$ ipython --no-banner

In [1]: import numpy as np

In [2]: import numpy.linalg as la

In [3]: np.set_printoptions(suppress=True, linewidth=140)

In [4]: F = np.array([[0, 0, 0, 0], [-14, -14, 6, 6], [0, 0, 0, 0], [14, 14, -4, -4]])

In [5]: rank = la.matrix_rank(F)

In [6]: rank
Out[6]: np.int64(2)

In [7]: ns = la.svd(F)[2][rank:].T

In [8]: np.round(F @ ns, 2) + 0
Out[8]: 
array([[0., 0.],
       [0., 0.],
       [0., 0.],
       [0., 0.]])

In [9]: [int(la.matrix_rank(np.delete(F, i, axis=0))) for i in range(4)]
Out[9]: [2, 1, 2, 1]

In [10]: [int(la.matrix_rank(F[:, :j + 1])) for j in range(4)]
Out[10]: [1, 1, 2, 2]

In [11]: hat = np.triu(np.array([[-3, -2, 0, 0], [0, 0, -2, -2], [0, 2, 3, 2], [2, 3, -2, 2]]), 1) + np.eye(4)

In [12]: B = hat @ F @ la.inv(hat)

In [13]: np.trace(B), np.trace(F)
Out[13]: (np.float64(-18.0), np.int64(-18))

In [14]: B
Out[14]: 
array([[  28.,   84.,  156., -156.],
       [ -42., -126., -238.,  238.],
       [  28.,   84.,  160., -160.],
       [  14.,   42.,   80.,  -80.]])

In [15]: np.round(np.poly(B), 2) + 0
Out[15]: array([  1.,  18., -28.,   0.,   0.])

In [16]: B.reshape(2, -1)
Out[16]: 
array([[  28.,   84.,  156., -156.,  -42., -126., -238.,  238.],
       [  28.,   84.,  160., -160.,   14.,   42.,   80.,  -80.]])

In [17]: B.ravel(order="F")
Out[17]: array([  28.,  -42.,   28.,   14.,   84., -126.,   84.,   42.,  156., -238.,  160.,   80., -156.,  238., -160.,  -80.])

In [18]: B.reshape(-1, 2)
Out[18]: 
array([[  28.,   84.],
       [ 156., -156.],
       [ -42., -126.],
       [-238.,  238.],
       [  28.,   84.],
       [ 160., -160.],
       [  14.,   42.],
       [  80.,  -80.]])

In [19]: t3 = B.reshape(4, 2, -1)

In [20]: np.swapaxes(t3, 1, 2)[3]
Out[20]: 
array([[ 14.,  80.],
       [ 42., -80.]])

In [21]: t3[:, 0]
Out[21]: 
array([[  28.,   84.],
       [ -42., -126.],
       [  28.,   84.],
       [  14.,   42.]])

In [22]: np.argsort(-la.norm(F, axis=0).round(6), kind="stable")[:3]
Out[22]: array([0, 1, 2])

In [23]: la.matrix_rank(F, rtol=0.1)
Out[23]: np.int64(1)

In [24]: mat = np.load("arr.npy")

In [25]: mat
Out[25]: 
array([[-6, -1,  1,  3],
       [-1,  0,  4,  2],
       [ 1,  4, -2, -3],
       [ 3,  2, -3,  4]])

In [26]: hat = np.triu(np.array([[-1, 1, 0, 0], [1, 2, -1, 2], [0, 2, 1, 1], [2, 1, 2, -2]]), 1) + np.eye(4)

In [27]: B = hat @ mat @ la.inv(hat)

In [28]: np.round(np.poly(B), 2)
Out[28]: array([  1.,   4., -60., -92., 649.])

In [29]: B
Out[29]: 
array([[ -7.,   6.,  11., -18.],
       [  4.,  -4.,  -4.,  25.],
       [  4.,   2.,  -3.,   0.],
       [  3.,  -1.,  -4.,  10.]])

In [30]: np.trace(B), np.trace(mat)
Out[30]: (np.float64(-4.0), np.int64(-4))

In [31]: cov = mat.T @ mat

In [32]: cov
Out[32]: 
array([[ 47,  16, -21, -11],
       [ 16,  21, -15,  -7],
       [-21, -15,  30,   5],
       [-11,  -7,   5,  38]])

In [33]: np.trace(cov), (mat ** 2).sum()
Out[33]: (np.int64(136), np.int64(136))

In [34]: np.allclose(cov, cov.T)
Out[34]: True

In [35]: ev, evecs = la.eigh(mat)

In [36]: ev.round(2)
Out[36]: array([-8.7 , -4.17,  3.09,  5.78])

In [37]: round(float(ev.sum()), 2), np.trace(mat)
Out[37]: (-4.0, np.int64(-4))

In [38]: (ev > 1e-8).sum(), (ev < -1e-8).sum()
Out[38]: (np.int64(2), np.int64(2))

In [39]: ev, evecs = la.eigh(mat)

In [40]: x = np.array([6, 6, -3, 3])

In [41]: np.round(la.eigvalsh(mat[1:, 1:]), 2)
Out[41]: array([-6.37,  3.09,  5.28])

In [42]: np.round(evecs * np.abs(ev) @ evecs.T, 2)
Out[42]: 
array([[ 6.49,  1.25, -1.66, -0.79],
       [ 1.25,  4.15, -1.39, -0.55],
       [-1.66, -1.39,  5.02,  0.26],
       [-0.79, -0.55,  0.26,  6.08]])

In [43]: feats = np.load("x.npy")

In [44]: feats
Out[44]: 
array([[3, 2, 0],
       [5, 4, 1],
       [1, 3, 2]])

In [45]: round(float(la.norm(feats, 2) / la.norm(feats)), 2)
Out[45]: 0.96

In [46]: round(np.log10(la.cond(feats)))
Out[46]: 2

In [47]: la.matrix_rank(feats, rtol=0.1)
Out[47]: np.int64(2)

In [48]: np.round(np.abs(la.svd(feats)[2][-1]), 2)
Out[48]: array([0.36, 0.6 , 0.71])

In [49]: la.cond(feats) > 100
Out[49]: np.False_

In [50]: W0 = np.loadtxt("block16.csv", delimiter=",")

In [51]: W0
Out[51]: 
array([[  3.21,  -2.23,  -1.19, -18.76],
       [ 13.42, -10.93,   5.72,   1.38],
       [  9.64,  11.84,   7.06,  -0.97]])

In [52]: rng = np.random.default_rng(9508)

In [53]: B = W0 + rng.integers(-2, 3, (3, 2)) @ rng.integers(-2, 3, (2, 4))

In [54]: B.round(2)
Out[54]: 
array([[  4.21,  -2.23,   0.81, -19.76],
       [ 13.42, -12.93,   3.72,   1.38],
       [ 10.64,   9.84,   7.06,  -1.97]])

In [55]: la.matrix_rank(B - W0, tol=1e-8)
Out[55]: np.int64(2)

In [56]: np.round(la.svd(B - W0, compute_uv=False), 2) + 0
Out[56]: array([3.46, 2.83, 0.  ])

In [57]: np.abs(B - W0).sum(axis=1)
Out[57]: array([4., 4., 4.])

In [58]: B - W0
Out[58]: 
array([[ 1.,  0.,  2., -1.],
       [ 0., -2., -2.,  0.],
       [ 1., -2.,  0., -1.]])

In [59]: cov = B.T @ B

In [60]: np.round(la.eigvalsh(cov)[::-1], 2) + 0
Out[60]: array([482.31, 322.51, 235.78,   0.  ])

In [61]: f, r1 = W0[1], W0[2]

In [62]: np.round(f @ r1, 2)
Out[62]: np.float64(39.0)

In [63]: p = (f @ r1) / (f @ f) * f

In [64]: p.round(2)
Out[64]: array([ 1.57, -1.28,  0.67,  0.16])

In [65]: np.round(r1 - p, 2)
Out[65]: array([ 8.07, 13.12,  6.39, -1.13])

In [66]: B = W0 / np.sqrt((W0 ** 2).mean(axis=1, keepdims=True))

In [67]: B[1].round(2)
Out[67]: array([ 1.47, -1.2 ,  0.63,  0.15])

In [68]: np.round(la.norm(B, axis=1), 2)
Out[68]: array([2., 2., 2.])

In [69]: la.matrix_rank(B) == la.matrix_rank(W0)
Out[69]: np.True_

In [70]: t = np.radians(45)

In [71]: R = np.eye(4)

In [72]: R[2, 2] = R[3, 3] = np.cos(t)

In [73]: R[2, 3], R[3, 2] = -np.sin(t), np.sin(t)

In [74]: R.round(2)
Out[74]: 
array([[ 1.  ,  0.  ,  0.  ,  0.  ],
       [ 0.  ,  1.  ,  0.  ,  0.  ],
       [ 0.  ,  0.  ,  0.71, -0.71],
       [ 0.  ,  0.  ,  0.71,  0.71]])

In [75]: B = W0 @ R.T

In [76]: np.allclose(la.norm(W0, axis=1), la.norm(B, axis=1))
Out[76]: True

In [77]: np.round(la.det(R), 2), round(float(np.trace(R)), 2)
Out[77]: (np.float64(1.0), 3.41)

In [78]: np.allclose(W0 @ W0.T, B @ B.T)
Out[78]: True

In [79]: B.round(2)
Out[79]: 
array([[  3.21,  -2.23,  12.42, -14.11],
       [ 13.42, -10.93,   3.07,   5.02],
       [  9.64,  11.84,   5.68,   4.31]])

In [80]: W2 = 5 * np.array([[-0.9, -0.6, -2.9, -0.9], [0.9, 1.7, -1.2, -0.6]])

In [81]: z = rng.integers(0, 2, 28)

In [82]: A = W2[z] + rng.normal(size=(28, 4))

In [83]: A.round(2)
Out[83]: 
array([[  4.59,   7.92,  -4.56,  -1.73],
       [ -4.51,  -2.49, -13.55,  -3.74],
       [  1.54,   7.97,  -6.07,  -0.76],
       [ -5.29,  -2.7 , -14.9 ,  -6.38],
       [ -5.32,  -2.74, -14.31,  -3.61],
       [ -4.21,  -4.15, -13.66,  -3.61],
       [  4.29,   9.45,  -4.25,  -4.43],
       [  5.22,   6.81,  -4.07,  -2.69],
       [  3.29,   6.16,  -4.22,  -3.73],
       [  5.27,   9.17,  -5.24,  -3.7 ],
       [ -5.47,  -3.11, -14.01,  -5.44],
       [ -3.2 ,  -4.07, -14.71,  -2.54],
       [ -4.87,  -3.05, -13.51,  -3.33],
       [  7.4 ,   8.16,  -4.56,  -1.85],
       [ -4.64,  -2.1 , -13.39,  -5.52],
       [  3.63,   6.46,  -5.11,  -2.67],
       [ -3.86,  -1.81, -14.44,  -4.57],
       [ -6.43,  -1.85, -15.37,  -3.26],
       [ -3.82,  -2.86, -13.23,  -6.18],
       [ -6.29,  -2.9 , -15.27,  -3.65],
       [  4.25,   8.14,  -5.05,  -2.13],
       [  4.94,   7.96,  -8.7 ,  -3.13],
       [  4.31,   8.68,  -7.09,  -3.8 ],
       [  5.11,   9.83,  -5.85,  -4.93],
       [ -5.54,  -1.01, -15.84,  -4.31],
       [  4.12,   9.33,  -7.03,  -3.62],
       [ -3.96,  -2.73, -14.89,  -5.11],
       [  4.19,   9.41,  -5.67,  -1.19]])

In [84]: hat = A @ la.solve(A.T @ A, A.T)

In [85]: np.round(np.trace(hat), 2)
Out[85]: np.float64(4.0)
